$ python3 -q
>>> import numpy as np
>>> from numpy import linalg as LA
>>> np.set_printoptions(precision=3, suppress=True, linewidth=200)
>>> u = np.array([2, 0, 2])
>>> feats = u[np.abs(np.subtract.outer(np.arange(3), np.arange(3)))]
>>> feats
array([[2, 0, 2],
       [0, 2, 0],
       [2, 0, 2]])
>>> evals, vecs = LA.eigh(feats)
>>> x0 = np.array([-2, 3, 3])
>>> np.abs(feats).sum(axis=1).max(), np.abs(evals).max()
(np.int64(4), np.float64(4.0))
>>> x0 @ feats @ x0
np.int64(20)
>>> np.diff(feats, axis=0)
array([[-2,  2, -2],
       [ 2, -2,  2]])
>>> feats.sum(axis=1)
array([4, 2, 4])
>>> np.abs(feats).max()
np.int64(2)
>>> np.round(LA.svd(feats, compute_uv=False), 3) + 0
array([4., 2., 0.])
>>> U, s, vt = LA.svd(feats)
>>> s.round(3) + 0
array([4., 2., 0.])
>>> B = U[:, :2] @ np.diag(s[:2]) @ vt[:2]
>>> round(LA.norm(feats - B, 2), 3), np.round(s[2], 3)
(np.float64(0.0), np.float64(0.0))
>>> B.round(3) + 0
array([[2., 0., 2.],
       [0., 2., 0.],
       [2., 0., 2.]])
>>> LA.cond(feats) > 100
np.True_
>>> [round(float(x), 3) for x in LA.svd(feats, compute_uv=False)[:3]]
[4.0, 2.0, 0.0]
>>> W1 = np.array([[-3, 3, 2, -3], [3, -1, -2, -4], [-2, -1, 2, 4]])
>>> c = np.array([-4, 2, 3, 3])
>>> H = np.maximum(feats @ W1 + c, 0)
>>> (H > 0).astype(int)
array([[0, 1, 1, 1],
       [1, 0, 0, 0],
       [0, 1, 1, 1]])
>>> (H > 0).mean(axis=0)
array([0.333, 0.667, 0.667, 0.667])
>>> basis = np.array([[0, 0], [1, 0], [0, 0], [1, 2]])
>>> H @ basis
array([[11, 10],
       [ 0,  0],
       [11, 10]])
>>> (H @ basis).round(6).argmax(axis=1)
array([0, 0, 0])
>>> t = np.deg2rad(30)
>>> J = np.eye(6)
>>> J[np.ix_([2, 0], [2, 0])] = [[np.cos(t), -np.sin(t)], [np.sin(t), np.cos(t)]]
>>> J
array([[ 0.866,  0.   ,  0.5  ,  0.   ,  0.   ,  0.   ],
       [ 0.   ,  1.   ,  0.   ,  0.   ,  0.   ,  0.   ],
       [-0.5  ,  0.   ,  0.866,  0.   ,  0.   ,  0.   ],
       [ 0.   ,  0.   ,  0.   ,  1.   ,  0.   ,  0.   ],
       [ 0.   ,  0.   ,  0.   ,  0.   ,  1.   ,  0.   ],
       [ 0.   ,  0.   ,  0.   ,  0.   ,  0.   ,  1.   ]])
>>> B = LA.inv(J)
>>> round(LA.slogdet(J)[0], 3)
np.float64(1.0)
>>> (np.abs(B) > 1e-9).astype(int)
array([[1, 0, 1, 0, 0, 0],
       [0, 1, 0, 0, 0, 0],
       [1, 0, 1, 0, 0, 0],
       [0, 0, 0, 1, 0, 0],
       [0, 0, 0, 0, 1, 0],
       [0, 0, 0, 0, 0, 1]])
>>> np.round(J @ B, 3) + 0
array([[1., 0., 0., 0., 0., 0.],
       [0., 1., 0., 0., 0., 0.],
       [0., 0., 1., 0., 0., 0.],
       [0., 0., 0., 1., 0., 0.],
       [0., 0., 0., 0., 1., 0.],
       [0., 0., 0., 0., 0., 1.]])
>>> LA.inv(B)
array([[ 0.866,  0.   ,  0.5  ,  0.   ,  0.   ,  0.   ],
       [ 0.   ,  1.   ,  0.   ,  0.   ,  0.   ,  0.   ],
       [-0.5  ,  0.   ,  0.866,  0.   ,  0.   ,  0.   ],
       [ 0.   ,  0.   ,  0.   ,  1.   ,  0.   ,  0.   ],
       [ 0.   ,  0.   ,  0.   ,  0.   ,  1.   ,  0.   ],
       [ 0.   ,  0.   ,  0.   ,  0.   ,  0.   ,  1.   ]])
>>> np.allclose(B, J.T)
True
>>> round(LA.det(J) * LA.det(B), 3)
np.float64(1.0)
>>> B
array([[ 0.866,  0.   , -0.5  ,  0.   ,  0.   ,  0.   ],
       [ 0.   ,  1.   ,  0.   ,  0.   ,  0.   ,  0.   ],
       [ 0.5  ,  0.   ,  0.866,  0.   ,  0.   ,  0.   ],
       [ 0.   ,  0.   ,  0.   ,  1.   ,  0.   ,  0.   ],
       [ 0.   ,  0.   ,  0.   ,  0.   ,  1.   ,  0.   ],
       [ 0.   ,  0.   ,  0.   ,  0.   ,  0.   ,  1.   ]])
